% python3 -q
>>> import numpy as np
>>> np.set_printoptions(precision=2, suppress=True, linewidth=120)
>>> rnd = lambda a: np.round(a, 2) + 0
>>> J = np.load("w.npy")
>>> J
array([[-49.88,   0.97,  30.01],
       [-49.74,   0.16,  29.84],
       [-49.37,   1.57,  30.36],
       [-50.96,   0.91,  29.25],
       [-48.88,   1.15,  27.23],
       [-48.92,   1.24,  28.04],
       [-50.15,   2.03,  31.47],
       [-50.28,   1.5 ,  31.05],
       [-48.97,   0.03,  28.97],
       [-49.31,  -2.01,  30.27],
       [-49.79,   0.83,  31.08],
       [-49.49,   1.58,  31.21],
       [-50.36,   0.19,  30.18],
       [-49.85,   1.45,  31.17],
       [-49.69,   0.13,  30.71],
       [-48.68,  -0.5 ,  30.06],
       [-49.88,   0.64,  30.37],
       [-51.03,   0.88,  30.82],
       [-50.71,   1.61,  29.05],
       [-50.01,  -0.12,  29.79],
       [-50.9 ,   0.96,  30.18],
       [-50.48,   0.86,  32.27],
       [-51.21,   0.55,  31.11],
       [-50.26,  -0.38,  30.5 ],
       [-49.24,   0.9 ,  30.89],
       [-49.43,   1.2 ,  30.71],
       [-49.78,  -1.5 ,  30.26]])
>>> left, sig, vt = np.linalg.svd(J)
>>> np.argmax(sig[:-1] / (sig[1:] + 1e-6)) + 1
np.int64(1)
>>> M2 = left[:, :1] @ np.diag(sig[:1]) @ vt[:1]
>>> rnd(np.linalg.norm(J - M2, 2)), rnd(sig[1])
(np.float64(4.79), np.float64(4.79))
>>> rnd(np.abs(J - M2).max())
np.float64(2.63)
>>> np.linalg.matrix_rank(J, rtol=0.05)
np.int64(1)
>>> np.linalg.matrix_rank(M2)
np.int64(1)
>>> u, r1 = J[10], J[23]
>>> u @ r1
np.float64(3450.07)
>>> p = (u @ r1) / (u @ u) * u
>>> np.linalg.matrix_rank(np.outer(u, r1))
np.int64(1)
>>> print(rnd(r1 - p))
[-0.41 -1.21 -0.62]
>>> blk = np.stack([J, -1 * J, J[::-1]])
>>> blk.shape
(3, 27, 3)
>>> rnd(np.linalg.norm(blk, axis=(1, 2)))
array([303.34, 303.34, 303.34])
>>> blk.sum(axis=0)
array([[-49.78,  -1.5 ,  30.26],
       [-49.43,   1.2 ,  30.71],
       [-49.24,   0.9 ,  30.89],
       [-50.26,  -0.38,  30.5 ],
       [-51.21,   0.55,  31.11],
       [-50.48,   0.86,  32.27],
       [-50.9 ,   0.96,  30.18],
       [-50.01,  -0.12,  29.79],
       [-50.71,   1.61,  29.05],
       [-51.03,   0.88,  30.82],
       [-49.88,   0.64,  30.37],
       [-48.68,  -0.5 ,  30.06],
       [-49.69,   0.13,  30.71],
       [-49.85,   1.45,  31.17],
       [-50.36,   0.19,  30.18],
       [-49.49,   1.58,  31.21],
       [-49.79,   0.83,  31.08],
       [-49.31,  -2.01,  30.27],
       [-48.97,   0.03,  28.97],
       [-50.28,   1.5 ,  31.05],
       [-50.15,   2.03,  31.47],
       [-48.92,   1.24,  28.04],
       [-48.88,   1.15,  27.23],
       [-50.96,   0.91,  29.25],
       [-49.37,   1.57,  30.36],
       [-49.74,   0.16,  29.84],
       [-49.88,   0.97,  30.01]])
>>> rnd(np.einsum("bij,cij->bc", blk, blk))
array([[ 92013.33, -92013.33,  91927.06],
       [-92013.33,  92013.33, -91927.06],
       [ 91927.06, -91927.06,  92013.33]])
>>> (blk @ J.T).shape
(3, 27, 27)
>>> M2 = np.array([[0, 1], [0, 1]])
>>> W2 = np.array([[2]])
>>> M = np.block([[M2, np.array([[-2], [1]])], [np.zeros((1, 2)), W2]])
>>> M
array([[ 0.,  1., -2.],
       [ 0.,  1.,  1.],
       [ 0.,  0.,  2.]])
>>> rng = np.random.default_rng(86100)
>>> M2 = M + rng.integers(-2, 3, (3, 2)) @ rng.integers(-2, 3, (2, 3))
>>> M2
array([[ 6., -1.,  0.],
       [ 0., -1., -3.],
       [-2.,  2.,  4.]])
>>> M2 - M
array([[ 6., -2.,  2.],
       [ 0., -2., -4.],
       [-2.,  2.,  2.]])
>>> np.abs(M2 - M).sum(axis=1)
array([10.,  6.,  6.])
>>> np.linalg.matrix_rank(M2 - M, tol=1e-8)
np.int64(2)
>>> rnd(np.linalg.svd(M2 - M, compute_uv=False))
array([6.93, 5.29, 0.  ])
>>> X = np.array([[0, 1, 0, 0], [1, 0, 0, 0], [0, 0, 0, 1], [0, 0, 1, 0]])
>>> X
array([[0, 1, 0, 0],
       [1, 0, 0, 0],
       [0, 0, 0, 1],
       [0, 0, 1, 0]])
>>> vals, evecs = np.linalg.eigh(X)
>>> print(rnd(np.linalg.eigvalsh(X + 4 * np.eye(4))))
[3. 3. 5. 5.]
>>> print(rnd(np.linalg.eigvalsh(X @ X)))
[1. 1. 1. 1.]
>>> print(np.unique(vals.round(6) + 0, return_counts=True)[1])
[2 2]
>>> print((vals > 1e-8).sum(), (vals < -1e-8).sum())
2 2
>>> rnd(evecs.T @ evecs)
array([[1., 0., 0., 0.],
       [0., 1., 0., 0.],
       [0., 0., 1., 0.],
       [0., 0., 0., 1.]])
>>> vals.sum(), np.trace(X)
(np.float64(0.0), np.int64(0))
>>> mat = np.load("m.npy")
>>> rnd(mat)
array([[-3.19,  2.12,  0.83, -0.82],
       [ 0.68, -0.39, -0.28, -3.91],
       [-0.46,  0.88, -3.87,  0.11],
       [-2.28, -3.25, -0.48, -0.04]])
>>> rnd(mat @ mat.T)
array([[16.,  0.,  0.,  0.],
       [ 0., 16.,  0.,  0.],
       [ 0.,  0., 16.,  0.],
       [ 0.,  0.,  0., 16.]])
>>> print(rnd(mat[:, 1] @ mat[:, 3]))
0.0
>>> def softmax(z):
...     e = np.exp(z - z.max(axis=-1, keepdims=True))
...     return e / e.sum(axis=-1, keepdims=True)
... 
>>> print(rnd(softmax(mat[2])))
[0.15 0.58 0.   0.27]
>>> att = mat @ mat.T / np.sqrt(4)
>>> softmax(att).round(6).argmax(axis=1)
array([0, 1, 2, 3])
>>> print(rnd(softmax(att)))
[[1. 0. 0. 0.]
 [0. 1. 0. 0.]
 [0. 0. 1. 0.]
 [0. 0. 0. 1.]]
>>> rnd(softmax(att)[2] @ mat)
array([-0.46,  0.88, -3.87,  0.11])
>>> M2 = np.linalg.inv(mat)
>>> rnd(mat @ M2)
array([[1., 0., 0., 0.],
       [0., 1., 0., 0.],
       [0., 0., 1., 0.],
       [0., 0., 0., 1.]])
>>> print(rnd(np.linalg.slogdet(mat)[0]))
-1.0
>>> print(rnd(M2))
[[-0.2   0.04 -0.03 -0.14]
 [ 0.13 -0.02  0.06 -0.2 ]
 [ 0.05 -0.02 -0.24 -0.03]
 [-0.05 -0.24  0.01  0.  ]]
>>> W = np.array([[8, -4, 1, 8, -7],
...     [3, 0, -9, -1, -6],
...     [3, -6, -6, 2, -8],
...     [-4, 6, 8, -8, -6]])
>>> coef = np.array([2, 0, 0, 3, 8])
>>> hid = np.maximum(mat @ W + coef, 0)
>>> np.linalg.matrix_rank(hid)
np.int64(4)
>>> W2 = np.array([[-5, -3, 3], [3, 2, -2], [-4, 3, -1], [-1, -1, -4], [4, -4, 0]])
>>> rnd(hid @ W2)
array([[  71.91,  -57.95,   -5.59],
       [ -20.12, -227.94,  -95.01],
       [ 159.11,  -46.21,  -67.16],
       [ 107.04,  -78.02,  -52.97]])
>>> print((hid @ W2).round(6).argmax(axis=1))
[0 0 0 0]
>>> print(W @ W2)
[[-92  -9  -1]
 [ -2 -11  22]
 [-43  -9  19]
 [-10  80   0]]
>>> X @ X.T
array([[1, 0, 0, 0],
       [0, 1, 0, 0],
       [0, 0, 1, 0],
       [0, 0, 0, 1]])
>>> X[:, 1] @ X[:, 0]
np.int64(0)
>>> rnd(np.linalg.pinv(X))
array([[0., 1., 0., 0.],
       [1., 0., 0., 0.],
       [0., 0., 0., 1.],
       [0., 0., 1., 0.]])
>>> m1 = np.array([[0, 0, 0, 0], [0, 4, 6, 2], [0, 6, 9, 3], [0, 2, 3, 1]])
>>> vals, evecs = np.linalg.eigh(m1)
>>> vec = np.array([0, -5, -8, 8])
>>> rnd(vec @ m1 @ vec / (vec @ vec)), rnd(vals[0]), rnd(vals[-1])
(np.float64(4.42), np.float64(0.0), np.float64(14.0))
>>> data = np.loadtxt("case7.csv", delimiter=",")
>>> print(data)
[[  7.05  -9.39  -5.41]
 [ 12.16 -15.85  -9.06]
 [ 12.73 -16.    -8.76]
 [  7.53  -8.7   -5.17]
 [ 11.07 -13.61  -7.95]
 [ -0.27   0.27  -0.35]
 [  7.51  -9.53  -5.52]
 [ 16.53 -20.81 -11.71]
 [  0.12  -0.05  -0.26]
 [ 12.95 -16.04  -9.48]
 [ 14.71 -18.26  -9.94]
 [  1.43  -2.48  -1.53]
 [  5.28  -6.52  -3.68]
 [  1.82  -2.16  -1.53]
 [  2.29  -1.88  -0.94]
 [  1.31  -2.37  -1.21]
 [ -0.31  -0.15   0.36]
 [  0.1   -0.35  -0.03]
 [ 15.7  -20.76 -11.58]
 [  1.54  -2.4   -1.07]
 [  3.97  -4.95  -2.29]
 [  3.17  -4.31  -2.16]]
>>> W2 = data[[14, 1]].astype(float)
>>> for _ in range(7):
...     idx = np.linalg.norm(data[:, None] - W2, axis=-1).argmin(axis=1)
...     W2 = np.array([data[idx == j].mean(axis=0) for j in range(2)])
... 
>>> print(idx)
[1 1 1 1 1 0 1 1 0 1 1 0 0 0 0 0 0 0 1 0 0 0]
>>> np.bincount(idx)
array([12, 10])
>>> rnd(W2)
array([[  1.7 ,  -2.28,  -1.22],
       [ 11.79, -14.9 ,  -8.46]])
>>> rnd(W2[1] - W2[0])
array([ 10.09, -12.62,  -7.23])
>>> arr = np.load("sample15.npy")
>>> arr
array([[-1, -3,  1,  3,  3],
       [ 1,  0,  3, -2,  1],
       [ 0,  0,  2,  1,  0],
       [ 1,  0, -3,  0,  2],
       [ 3,  3,  3, -3,  1]])
>>> print(arr @ arr)
[[10 12 -8 -5  3]
 [ 0  0 16  3  0]
 [ 1  0  1  2  2]
 [ 5  3  1 -6  5]
 [ 0 -6 30  3  7]]
>>> np.linalg.matrix_power(arr, 2)
array([[10, 12, -8, -5,  3],
       [ 0,  0, 16,  3,  0],
       [ 1,  0,  1,  2,  2],
       [ 5,  3,  1, -6,  5],
       [ 0, -6, 30,  3,  7]])
>>> idx = rng.permutation(5)
>>> idx
array([0, 3, 1, 2, 4])
>>> M2 = arr[idx][:, idx]
>>> np.trace(M2)
np.int64(2)
>>> np.allclose(M2, arr)
False
>>> blk = np.stack([arr, -1 * arr, arr[::-1]])
>>> print(np.einsum("bij,cij->bc", blk, blk))
[[ 100 -100  -37]
 [-100  100   37]
 [ -37   37  100]]
>>> print(np.linalg.matrix_rank(blk.reshape(3, -1)))
2
>>> np.linalg.matrix_rank(blk)
array([5, 5, 5])
>>> blk.shape
(3, 5, 5)
>>> (blk @ arr.T).shape
(3, 5, 5)
>>> rnd(np.linalg.det(blk))
array([ 30., -30.,  30.])
>>> rnd(np.linalg.norm(blk, axis=(1, 2)))
array([10., 10., 10.])
>>> blk.sum(axis=0)
array([[ 3,  3,  3, -3,  1],
       [ 1,  0, -3,  0,  2],
       [ 0,  0,  2,  1,  0],
       [ 1,  0,  3, -2,  1],
       [-1, -3,  1,  3,  3]])
>>> M2 = arr / np.linalg.norm(arr, axis=1, keepdims=True)
>>> gram = M2 @ M2.T
>>> rnd(np.linalg.norm(M2, axis=1))
array([1., 1., 1., 1., 1.])
>>> rnd(gram[4])
array([-0.46,  0.81,  0.22, -0.18,  1.  ])
>>> rnd(gram)
array([[ 1.  , -0.05,  0.42,  0.1 , -0.46],
       [-0.05,  1.  ,  0.46, -0.41,  0.81],
       [ 0.42,  0.46,  1.  , -0.72,  0.22],
       [ 0.1 , -0.41, -0.72,  1.  , -0.18],
       [-0.46,  0.81,  0.22, -0.18,  1.  ]])
>>> print(rnd(np.degrees(np.arccos(np.clip(gram[4, 1], -1, 1)))))
36.24
>>> (np.abs(gram) > 0.9).astype(int)
array([[1, 0, 0, 0, 0],
       [0, 1, 0, 0, 0],
       [0, 0, 1, 0, 0],
       [0, 0, 0, 1, 0],
       [0, 0, 0, 0, 1]])
>>> E = np.loadtxt("out4.csv", delimiter=",")
>>> print(E)
[[-1.89  0.62 -0.24]
 [-0.5  -1.58  0.38]
 [-0.74  1.12 -0.3 ]
 [ 3.08 -0.12  0.09]
 [-3.12  0.1  -0.09]
 [-2.62  1.71 -0.52]
 [-2.57  1.71 -0.51]
 [-3.77  1.21 -0.41]
 [-2.62  1.69 -0.54]
 [ 2.37  0.99 -0.21]
 [ 2.63 -1.71  0.47]
 [-0.48 -1.58  0.46]
 [ 0.02  0.03  0.02]
 [ 0.68 -1.1   0.3 ]
 [-2.4  -0.99  0.22]
 [ 0.7  -1.1   0.33]
 [ 0.52  1.61 -0.41]
 [ 1.42 -2.2   0.59]
 [ 4.49 -2.3   0.73]
 [-1.87  0.61 -0.18]
 [-2.41 -1.03  0.17]
 [ 1.91 -0.61  0.22]
 [ 3.29 -2.81  0.8 ]
 [-1.19 -0.48  0.1 ]
 [-0.69  1.12 -0.29]
 [ 1.89 -0.62  0.2 ]]
>>> vec = np.array([-1, 1, 0])
>>> E @ np.eye(3)[0]
array([-1.89, -0.5 , -0.74,  3.08, -3.12, -2.62, -2.57, -3.77, -2.62,  2.37,  2.63, -0.48,  0.02,  0.68, -2.4 ,  0.7 ,
        0.52,  1.42,  4.49, -1.87, -2.41,  1.91,  3.29, -1.19, -0.69,  1.89])
>>> print((E @ vec).argmax())
7
>>> np.linalg.norm(E @ vec) <= np.linalg.norm(E, 2) * np.linalg.norm(vec) + 1e-9
np.True_
>>> np.sign((E @ vec).round(6))
array([ 1., -1.,  1., -1.,  1.,  1.,  1.,  1.,  1., -1., -1., -1.,  1., -1.,  1., -1.,  1., -1., -1.,  1.,  1., -1.,
       -1.,  1.,  1., -1.])
>>> W2 = E[[19, 0]].astype(float)
>>> for _ in range(5):
...     idx = np.linalg.norm(E[:, None] - W2, axis=-1).argmin(axis=1)
...     W2 = np.array([E[idx == j].mean(axis=0) for j in range(2)])
... 
>>> idx
array([1, 0, 1, 0, 1, 1, 1, 1, 1, 0, 0, 0, 0, 0, 1, 0, 0, 0, 0, 1, 1, 0, 0, 1, 1, 0])
>>> print(rnd(W2))
[[ 1.57 -0.94  0.28]
 [-2.16  0.62 -0.22]]
>>> print(rnd(W2[1] - W2[0]))
[-3.73  1.55 -0.5 ]
>>> np.bincount(idx)
array([14, 12])
>>> vec = np.array([2, -5, 4])
>>> rhs = E @ vec
>>> rnd(np.linalg.lstsq(E, rhs)[0])
array([ 2., -5.,  4.])
>>> rnd(np.linalg.solve(E.T @ E, E.T @ rhs))
array([ 2., -5.,  4.])
>>> rhs = rhs + 0.02 * rng.normal(size=26)
>>> rnd(rhs)
array([ -7.85,   8.42,  -8.28,   7.14,  -7.06, -15.86, -15.72, -15.23, -15.83,  -1.07,  15.67,   8.79,  -0.07,   8.07,
         1.  ,   8.21,  -8.63,  16.17,  23.41,  -7.53,   1.04,   7.75,  23.8 ,   0.44,  -8.16,   7.68])
>>> coef, *_ = np.linalg.lstsq(E, rhs)
>>> rnd(E.T @ (rhs - E @ coef))
array([0., 0., 0.])
>>> idx = E[:, 0] > np.median(E[:, 0])
>>> u = E[idx].mean(axis=0) - E[~idx].mean(axis=0)
>>> idx.astype(int)
array([0, 0, 0, 1, 0, 0, 0, 0, 0, 1, 1, 1, 1, 1, 0, 1, 1, 1, 1, 0, 0, 1, 1, 0, 0, 1])
>>> ((E - E.mean(axis=0)) @ u > 0).astype(int)
array([0, 1, 0, 1, 0, 0, 0, 0, 0, 1, 1, 1, 1, 1, 0, 1, 0, 1, 1, 0, 0, 1, 1, 0, 0, 1])
